In [1]: import numpy as np

In [2]: import numpy.linalg as la

In [3]: np.set_printoptions(suppress=True, linewidth=140)

In [4]: def tidy(a):
   ...:     return np.round(a, 1) + 0
   ...: 

In [5]: rng = np.random.default_rng(911312)

In [6]: t = np.sort(rng.uniform(-2, 2, 28))

In [7]: M = np.c_[t, t ** 2, t ** 3] @ np.array([[-1, 3, 0, 0, 0], [-2, 1, 2, 3, -3], [3, -3, -1, -2, 1]])

In [8]: tidy(M)
Out[8]: 
array([[-28.9,  21.1,  15.5,  27.1, -19.4],
       [-21.9,  15.1,  12.2,  21.1, -15.4],
       [-20. ,  13.5,  11.3,  19.5, -14.3],
       [-18.2,  12. ,  10.4,  18. , -13.2],
       [ -8.7,   4.4,   5.6,   9.5,  -7.3],
       [ -0.3,  -0.9,   0.6,   0.9,  -0.8],
       [  0. ,   0. ,   0. ,   0. ,   0. ],
       [  0. ,   0. ,   0. ,   0. ,   0. ],
       [ -0.3,   0.7,   0.1,   0.1,  -0.2],
       [ -0.3,   0.8,   0.1,   0.2,  -0.2],
       [ -0.4,   1. ,   0.2,   0.2,  -0.3],
       [ -0.7,   1.5,   0.5,   0.6,  -0.8],
       [ -0.7,   1.6,   0.6,   0.7,  -1. ],
       [ -0.7,   1.6,   0.6,   0.8,  -1.1],
       [ -0.6,   1.5,   0.7,   0.9,  -1.3],
       [  0.4,   0.6,   1.1,   1. ,  -2.3],
       [  1.4,  -0.5,   1.2,   0.8,  -2.7],
       [  2. ,  -1.1,   1.2,   0.7,  -2.9],
       [  4.9,  -4.2,   1.1,  -0.3,  -3.5],
       [  4.9,  -4.2,   1.1,  -0.3,  -3.5],
       [  5.1,  -4.4,   1.1,  -0.3,  -3.5],
       [  5.1,  -4.5,   1.1,  -0.4,  -3.5],
       [  6.2,  -5.6,   1. ,  -0.7,  -3.7],
       [  6.3,  -5.7,   1. ,  -0.8,  -3.7],
       [  6.5,  -5.9,   0.9,  -0.9,  -3.7],
       [  6.8,  -6.2,   0.9,  -1. ,  -3.7],
       [  8.2,  -7.8,   0.8,  -1.5,  -3.8],
       [ 11.4, -11.2,   0.4,  -2.9,  -4. ]])

In [9]: # null space of dimension 2

In [10]: cen = M - M.mean(axis=1)
ValueError: operands could not be broadcast together with shapes (28,5) (28,) 


In [11]: cen = M - M.mean(axis=0)

In [12]: U, s, Vh = la.svd(cen, full_matrices=False)

In [13]: np.abs(Vh[0]).argmax()
Out[13]: np.int64(0)

In [14]: tidy(s ** 2 / (s ** 2).sum())
Out[14]: array([1., 0., 0., 0., 0.])

In [15]: tidy(Vh[0] * np.sign(Vh[0, np.abs(Vh[0]).argmax()]))
Out[15]: array([ 0.6, -0.5, -0.3, -0.5,  0.3])

In [16]: tidy(s)
Out[16]: array([80.8, 18. ,  2.8,  0. ,  0. ])
